$ python3 -q
>>> import numpy as np
>>> import numpy.linalg as la
>>> np.set_printoptions(precision=2, suppress=True, linewidth=140)
>>> F = np.load("case12.npy")
>>> print(F)
[[ 1  1  1  1  1  1  1  1]
 [ 1  1  1  1 -1 -1 -1 -1]
 [ 1 -1  1 -1  1 -1  1 -1]
 [ 1 -1  1 -1 -1  1 -1  1]
 [ 1 -1 -1  1 -1  1  1 -1]
 [ 1 -1 -1  1  1 -1 -1  1]
 [ 1  1 -1 -1 -1 -1  1  1]]
>>> B = np.array([[0, 0, -2],
...     [3, -1, 3],
...     [-2, -3, 0],
...     [2, 3, -2],
...     [1, 3, -3],
...     [-1, 3, -2],
...     [-1, 3, -1],
...     [-2, 0, 0]])
>>> print(B.T @ F.T)
[[  0   6  -4 -10   0   2   0]
 [  8 -10  -2  -8  10   4  -4]
 [ -7   5  -5  -1  -7  -7   7]]
>>> print(np.vstack([F, B.T]).shape)
(10, 8)
>>> B = F[0, 0] * F[1:] - np.outer(F[1:, 0], F[0])
>>> print(B)
[[ 0  0  0  0 -2 -2 -2 -2]
 [ 0 -2  0 -2  0 -2  0 -2]
 [ 0 -2  0 -2 -2  0 -2  0]
 [ 0 -2 -2  0 -2  0  0 -2]
 [ 0 -2 -2  0  0 -2 -2  0]
 [ 0  0 -2 -2 -2 -2  0  0]]
>>> print(F[:, 0] / F[0, 0])
[1. 1. 1. 1. 1. 1. 1.]
>>> print(np.flatnonzero(~B.round(6).any(axis=1)))
[]
>>> print(la.matrix_rank(B), la.matrix_rank(F))
6 7
>>> def softmax(z):
...     e = np.exp(z - z.max(axis=-1, keepdims=True))
...     return e / e.sum(axis=-1, keepdims=True)
... 
>>> print(softmax(F[1]))
[0.22 0.22 0.22 0.22 0.03 0.03 0.03 0.03]
>>> print(softmax(F[1] + 3))
[0.22 0.22 0.22 0.22 0.03 0.03 0.03 0.03]
>>> print(softmax(F).sum(axis=1))
[1. 1. 1. 1. 1. 1. 1.]
>>> S = F @ F.T / np.sqrt(8)
>>> print(softmax(S))
[[0.74 0.04 0.04 0.04 0.04 0.04 0.04]
 [0.04 0.74 0.04 0.04 0.04 0.04 0.04]
 [0.04 0.04 0.74 0.04 0.04 0.04 0.04]
 [0.04 0.04 0.04 0.74 0.04 0.04 0.04]
 [0.04 0.04 0.04 0.04 0.74 0.04 0.04]
 [0.04 0.04 0.04 0.04 0.04 0.74 0.04]
 [0.04 0.04 0.04 0.04 0.04 0.04 0.74]]
>>> print(F.reshape(-1, 2))
[[ 1  1]
 [ 1  1]
 [ 1  1]
 [ 1  1]
 [ 1  1]
 [ 1  1]
 [-1 -1]
 [-1 -1]
 [ 1 -1]
 [ 1 -1]
 [ 1 -1]
 [ 1 -1]
 [ 1 -1]
 [ 1 -1]
 [-1  1]
 [-1  1]
 [ 1 -1]
 [-1  1]
 [-1  1]
 [ 1 -1]
 [ 1 -1]
 [-1  1]
 [ 1 -1]
 [-1  1]
 [ 1  1]
 [-1 -1]
 [-1 -1]
 [ 1  1]]
>>> print(F.ravel(order="F"))
[ 1  1  1  1  1  1  1  1  1 -1 -1 -1 -1  1  1  1  1  1 -1 -1 -1  1  1 -1 -1  1  1 -1  1 -1  1 -1 -1  1 -1  1 -1 -1  1  1 -1 -1  1 -1  1 -1
  1 -1  1  1 -1 -1  1 -1  1  1]
>>> print(F.reshape(2, -1))
[[ 1  1  1  1  1  1  1  1  1  1  1  1 -1 -1 -1 -1  1 -1  1 -1  1 -1  1 -1  1 -1  1 -1]
 [-1  1 -1  1  1 -1 -1  1 -1  1  1 -1  1 -1 -1  1  1 -1 -1  1  1  1 -1 -1 -1 -1  1  1]]
>>> T = F.reshape(7, 2, -1)
>>> print(T.sum(axis=1))
[[ 2  2  2  2]
 [ 0  0  0  0]
 [ 2 -2  2 -2]
 [ 0  0  0  0]
 [ 0  0  0  0]
 [ 2 -2 -2  2]
 [ 0  0  0  0]]
>>> print(T.shape)
(7, 2, 4)
>>> print(T[:, 0])
[[ 1  1  1  1]
 [ 1  1  1  1]
 [ 1 -1  1 -1]
 [ 1 -1  1 -1]
 [ 1 -1 -1  1]
 [ 1 -1 -1  1]
 [ 1  1 -1 -1]]
>>> print(np.swapaxes(T, 1, 2)[6])
[[ 1 -1]
 [ 1 -1]
 [-1  1]
 [-1  1]]
>>> print(T.transpose(1, 0, 2))
[[[ 1  1  1  1]
  [ 1  1  1  1]
  [ 1 -1  1 -1]
  [ 1 -1  1 -1]
  [ 1 -1 -1  1]
  [ 1 -1 -1  1]
  [ 1  1 -1 -1]]

 [[ 1  1  1  1]
  [-1 -1 -1 -1]
  [ 1 -1  1 -1]
  [-1  1 -1  1]
  [-1  1  1 -1]
  [ 1 -1 -1  1]
  [-1 -1  1  1]]]
>>> print(np.einsum("ihd,ihd->ih", T, T))
[[4 4]
 [4 4]
 [4 4]
 [4 4]
 [4 4]
 [4 4]
 [4 4]]
>>> C2 = F.T @ F
>>> print(np.round(la.eigvalsh(C2)[::-1], 2) + 0)
[8. 8. 8. 8. 8. 8. 8. 0.]
>>> print(np.trace(C2), (F ** 2).sum())
56 56
>>> print(la.matrix_rank(C2))
7
>>> print(np.allclose(C2, C2.T))
True
>>> mat = np.load("data.npy")
>>> print(mat)
[[-0.04  0.19 -0.14 -0.14]
 [ 0.19 -0.92  0.68  0.71]
 [-0.14  0.68 -0.5  -0.52]
 [-0.14  0.71 -0.52 -0.55]]
>>> vec = np.array([4, 5, 1, 2, 5, 1, 5, 1])
>>> h = np.maximum(F @ vec, 0)
>>> print(np.tanh(F @ vec))
[ 1.  0.  1. -1.  0.  0.  1.]
>>> print(h)
[24  0  6  0  0  0  6]
>>> print(np.flatnonzero(h > 1e-9))
[0 2 6]
>>> print(F * (h > 1e-9)[:, None])
[[ 1  1  1  1  1  1  1  1]
 [ 0  0  0  0  0  0  0  0]
 [ 1 -1  1 -1  1 -1  1 -1]
 [ 0  0  0  0  0  0  0  0]
 [ 0  0  0  0  0  0  0  0]
 [ 0  0  0  0  0  0  0  0]
 [ 1  1 -1 -1 -1 -1  1  1]]
>>> print(F.T @ h)
[36 24 24 12 24 12 36 24]
>>> print(np.maximum(F @ (3 * vec), 0))
[72  0 18  0  0  0 18]
>>> print(np.maximum(F @ vec, 0) - np.maximum(-F @ vec, 0))
[ 24   0   6 -10   0   0   6]
>>> B = np.array([[-2, -2, -2, -1, -2], [-1, 2, 1, -2, 1], [1, 1, -2, 2, -2]])
>>> m1 = np.block([[np.zeros((3, 3)), B], [B.T, np.zeros((5, 5))]])
>>> print(m1)
[[ 0.  0.  0. -2. -2. -2. -1. -2.]
 [ 0.  0.  0. -1.  2.  1. -2.  1.]
 [ 0.  0.  0.  1.  1. -2.  2. -2.]
 [-2. -1.  1.  0.  0.  0.  0.  0.]
 [-2.  2.  1.  0.  0.  0.  0.  0.]
 [-2.  1. -2.  0.  0.  0.  0.  0.]
 [-1. -2.  2.  0.  0.  0.  0.  0.]
 [-2.  1. -2.  0.  0.  0.  0.  0.]]
>>> print(np.round(m1 @ la.pinv(m1) @ m1, 2) + 0)
[[ 0.  0.  0. -2. -2. -2. -1. -2.]
 [ 0.  0.  0. -1.  2.  1. -2.  1.]
 [ 0.  0.  0.  1.  1. -2.  2. -2.]
 [-2. -1.  1.  0.  0.  0.  0.  0.]
 [-2.  2.  1.  0.  0.  0.  0.  0.]
 [-2.  1. -2.  0.  0.  0.  0.  0.]
 [-1. -2.  2.  0.  0.  0.  0.  0.]
 [-2.  1. -2.  0.  0.  0.  0.  0.]]
>>> print(np.unique(m1.round(6), axis=0).shape)
(7, 8)
>>> print(np.abs(np.diag(la.qr(m1)[1])) > 1e-9)
[ True  True  True  True  True  True False False]
>>> print(round(np.trace(la.pinv(m1) @ m1), 2))
6.0
>>> print(la.lstsq(m1[:-1].T, m1[-1])[2])
6
>>> print(np.allclose(m1[:-1].T @ la.lstsq(m1[:-1].T, m1[-1])[0], m1[-1]))
True
